>>> import numpy as np
>>> np.set_printoptions(suppress=True, linewidth=100)
>>> data = np.loadtxt("data.csv", delimiter=",")
>>> data.round(3)
array([[-0.657,  0.189, -0.128, -0.504,  0.511],
       [-0.292, -0.213,  0.913, -0.095, -0.163],
       [-0.329, -0.644, -0.133,  0.579,  0.353],
       [ 0.183, -0.709, -0.203, -0.627, -0.172],
       [ 0.584, -0.035,  0.302, -0.094,  0.747]])
>>> # orthonormal columns
>>> vec = np.array([0, 3, 1, 2, 0])
>>> target = data @ vec
>>> beta, lr = np.zeros(5), 1 / np.linalg.norm(data, 2) ** 2
>>> for i in range(6):
...     beta -= lr * data.T @ (data @ beta - target)
...     if i % 2 == 0: print(i, round(np.linalg.norm(data @ beta - target), 3))
... 
0 0.0
2 0.0
4 0.0
>>> np.round(np.linalg.cond(data), 3)
np.float64(1.0)
>>> F = np.load("dump.npy")
>>> print(F)
[[0 0 1 1 0 1 0 1 1]
 [0 0 0 0 1 0 1 0 0]
 [1 0 0 0 0 1 0 1 1]
 [1 0 0 0 0 1 0 1 1]
 [0 1 0 0 0 0 1 0 0]
 [1 0 1 1 0 0 0 1 1]
 [0 1 0 0 1 0 0 0 0]
 [1 0 1 1 0 1 0 0 1]
 [1 0 1 1 0 1 0 1 0]]
>>> left, sigma, Vh = np.linalg.svd(F)
>>> evecs = Vh[:(sigma > 1e-8).sum()]
>>> rng = np.random.default_rng(702050)
>>> vec = F[7] + -1 * F[1] + rng.integers(2) * np.eye(9)[2]
>>> print(vec)
[ 1.  0.  1.  1. -1.  1. -1.  0.  1.]
>>> print(np.linalg.matrix_rank(np.vstack([F, vec])))
8
>>> np.round(evecs.T @ evecs, 3) + 0
array([[1. , 0. , 0. , 0. , 0. , 0. , 0. , 0. , 0. ],
       [0. , 1. , 0. , 0. , 0. , 0. , 0. , 0. , 0. ],
       [0. , 0. , 0.5, 0.5, 0. , 0. , 0. , 0. , 0. ],
       [0. , 0. , 0.5, 0.5, 0. , 0. , 0. , 0. , 0. ],
       [0. , 0. , 0. , 0. , 1. , 0. , 0. , 0. , 0. ],
       [0. , 0. , 0. , 0. , 0. , 1. , 0. , 0. , 0. ],
       [0. , 0. , 0. , 0. , 0. , 0. , 1. , 0. , 0. ],
       [0. , 0. , 0. , 0. , 0. , 0. , 0. , 1. , 0. ],
       [0. , 0. , 0. , 0. , 0. , 0. , 0. , 0. , 1. ]])
>>> np.round(np.diag(evecs.T @ evecs), 3)
array([1. , 1. , 0.5, 0.5, 1. , 1. , 1. , 1. , 1. ])
>>> np.allclose(evecs.T @ evecs @ vec, vec)
True
>>> round(np.linalg.norm(vec - evecs.T @ evecs @ vec), 3)
np.float64(0.0)
>>> sigma = 5 * 0.7 ** np.arange(8)
>>> K = rng.normal(size=(19, 8)) * rng.permutation(sigma)
>>> K.round(3)
array([[ 1.157,  7.432,  1.023,  0.106, -0.209, -2.97 , -0.028, -0.109],
       [ 0.753,  2.454, -1.036,  1.162, -0.504, -1.704, -0.717, -0.133],
       [-0.206, -1.226, -3.282, -0.086,  0.813, -1.837, -0.105, -0.562],
       [ 0.345, -0.012,  0.54 , -0.575,  0.632, -0.026,  0.376, -2.045],
       [ 0.432,  8.99 , -1.667,  0.067, -1.116,  1.227,  0.926,  0.389],
       [-0.967,  3.057, -1.315, -0.59 , -1.322,  4.153, -0.425, -0.067],
       [ 0.386,  4.203,  1.339,  1.121,  0.853,  3.945, -0.639, -0.47 ],
       [ 0.648, -3.025, -5.14 ,  0.315,  0.234, -1.825,  0.332, -0.231],
       [-0.911, -7.42 , -1.518, -2.205, -0.109, -0.7  ,  0.274, -0.491],
       [ 0.333,  0.343, -0.375, -1.313,  2.152,  3.266,  0.153, -1.441],
       [ 0.673, -8.975,  4.544,  1.291,  1.621,  3.521, -0.105,  1.042],
       [ 0.687, -2.096, -3.89 , -0.107,  2.994,  1.696,  0.32 , -0.031],
       [-0.468,  9.429, -1.149, -1.082, -2.493,  7.363, -0.178,  0.922],
       [-0.111,  5.883,  1.519,  0.702,  0.111, -1.866,  0.281, -0.522],
       [-0.359,  4.833,  0.479, -0.625,  2.023,  8.901,  0.904, -0.663],
       [-0.276, -4.045,  0.903,  0.112,  2.478,  2.03 ,  0.061,  0.626],
       [-0.135,  1.263, -1.418, -0.747, -1.437,  1.673, -0.223, -1.63 ],
       [-0.482, -9.819,  3.82 , -0.218, -1.201,  2.245, -0.409, -0.73 ],
       [-0.285, -3.478,  5.206,  0.094,  2.01 ,  1.057, -0.346, -1.115]])
>>> Xs = K - K.mean(axis=1)
Traceback (most recent call last):
  File "<python-input-25>", line 1, in <module>
    Xs = K - K.mean(axis=1)
         ~~^~~~~~~~~~~~~~~~
ValueError: operands could not be broadcast together with shapes (19,8) (19,) 
>>> Xs = K - K.mean(axis=0)
>>> left, sigma, Vh = np.linalg.svd(Xs, full_matrices=False)
>>> np.searchsorted(np.cumsum(sigma ** 2) / (sigma ** 2).sum(), 0.9) + 1
np.int64(3)
>>> np.abs(Vh[0]).argmax()
np.int64(1)
>>> sigma.round(3)
array([24.732, 14.029, 10.339,  6.199,  4.131,  2.525,  1.727,  1.37 ])
>>> np.abs(left[:, 0]).argmax()
np.int64(17)
>>> round((sigma ** 2).sum() ** 2 / (sigma ** 4).sum(), 3)
np.float64(2.264)
>>> D = np.linalg.norm(K[:, None] - K[None], axis=-1)
>>> np.unravel_index(D.round(6).argmax(), D.shape)
(np.int64(12), np.int64(17))
>>> print(np.linalg.matrix_rank(D ** 2))
10
>>> D.mean(axis=1).argmax()
np.int64(12)
>>> Xs = K - K.mean(axis=0)
>>> evecs = np.linalg.svd(Xs)[2][:3]
>>> M2 = Xs - Xs @ evecs.T @ evecs
>>> np.round(np.diag(evecs.T @ evecs), 3)
array([0.008, 0.988, 0.975, 0.031, 0.014, 0.979, 0.003, 0.002])
>>> np.round((Xs @ evecs.T).std(axis=0), 3)
array([5.674, 3.219, 2.372])
>>> round(float(np.linalg.norm(M2) / np.linalg.norm(Xs)), 3)
0.261
>>> np.round(M2.std(axis=0), 3)
array([0.512, 0.133, 0.134, 0.749, 1.367, 0.094, 0.414, 0.778])
>>> vec = np.array([-1, -1, 2, -1, 1])
>>> print(np.round(np.abs(np.linalg.eigvals(data)), 3))
[1. 1. 1. 1. 1.]
>>> round(float(np.linalg.det(data)), 3)
1.0
>>> print(np.round(data.T @ (data @ vec), 3))
[-1. -1.  2. -1.  1.]
>>> np.round(np.linalg.inv(data), 3)
array([[-0.657, -0.292, -0.329,  0.183,  0.584],
       [ 0.189, -0.213, -0.644, -0.709, -0.035],
       [-0.128,  0.913, -0.133, -0.203,  0.302],
       [-0.504, -0.095,  0.579, -0.627, -0.094],
       [ 0.511, -0.163,  0.353, -0.172,  0.747]])
>>> idx = rng.integers(0, 2, 3)
>>> M = np.triu((idx[:, None] == idx) & (rng.random((3, 3)) < 0.8), 1).astype(int)
>>> M += M.T
>>> print(M)
[[0 0 0]
 [0 0 0]
 [0 0 0]]
>>> Q, evecs = np.linalg.qr(data[:, :3])[0], np.linalg.qr(data[:, 3:])[0]
>>> sigma = np.linalg.svd(Q.T @ evecs, compute_uv=False)
>>> round(float(np.linalg.norm(Q @ Q.T - evecs @ evecs.T, 2)), 3)
1.0
>>> w1 = np.array([[-2, -2, -2],
...     [-2, 2, 1],
...     [1, -2, 0],
...     [-2, -1, 1],
...     [-2, -1, 0],
...     [0, -2, -2],
...     [0, 1, 1],
...     [1, 0, 1]])
>>> beta = np.array([1, 8, 6])
>>> H = np.maximum(K @ w1 + beta, 0)
>>> np.linalg.matrix_rank(H)
np.int64(3)
>>> cent = np.array([[3, 0, -3], [-3, -1, -1], [-3, -2, -2]])
>>> (H @ cent).round(6).argmax(axis=1)
array([1, 1, 1, 1, 1, 1, 1, 1, 0, 1, 0, 1, 1, 1, 0, 0, 1, 0, 0])
>>> proj = K @ np.linalg.solve(K.T @ K, K.T)
>>> np.trace(proj)
np.float64(8.0)
>>> np.allclose(proj @ proj, proj)
True
>>> np.round(proj @ K[:, 3], 3)
array([ 0.106,  1.162, -0.086, -0.575,  0.067, -0.59 ,  1.121,  0.315, -2.205, -1.313,  1.291,
       -0.107, -1.082,  0.702, -0.625,  0.112, -0.747, -0.218,  0.094])
>>> r0 = np.array([0, 2, -2, -2, -1, -2])
>>> E = 5 * np.eye(6) + np.outer(r0, r0)
>>> E
array([[ 5.,  0.,  0.,  0.,  0.,  0.],
       [ 0.,  9., -4., -4., -2., -4.],
       [ 0., -4.,  9.,  4.,  2.,  4.],
       [ 0., -4.,  4.,  9.,  2.,  4.],
       [ 0., -2.,  2.,  2.,  6.,  2.],
       [ 0., -4.,  4.,  4.,  2.,  9.]])
>>> vec = np.array([-1, 9, 3, 0, -5, 8])
>>> target = E @ vec
>>> target
array([ -5.,  47.,  13.,  -2., -26.,  38.])
>>> np.round(np.linalg.solve(E, target + E[:, 3]), 3)
array([-1.,  9.,  3.,  1., -5.,  8.])
>>> np.round(np.linalg.solve(E.T, E[5]), 3) + 0
array([0., 0., 0., 0., 0., 1.])
>>> np.round(np.linalg.solve(E, -2 * target), 3) + 0
array([  2., -18.,  -6.,   0.,  10., -16.])
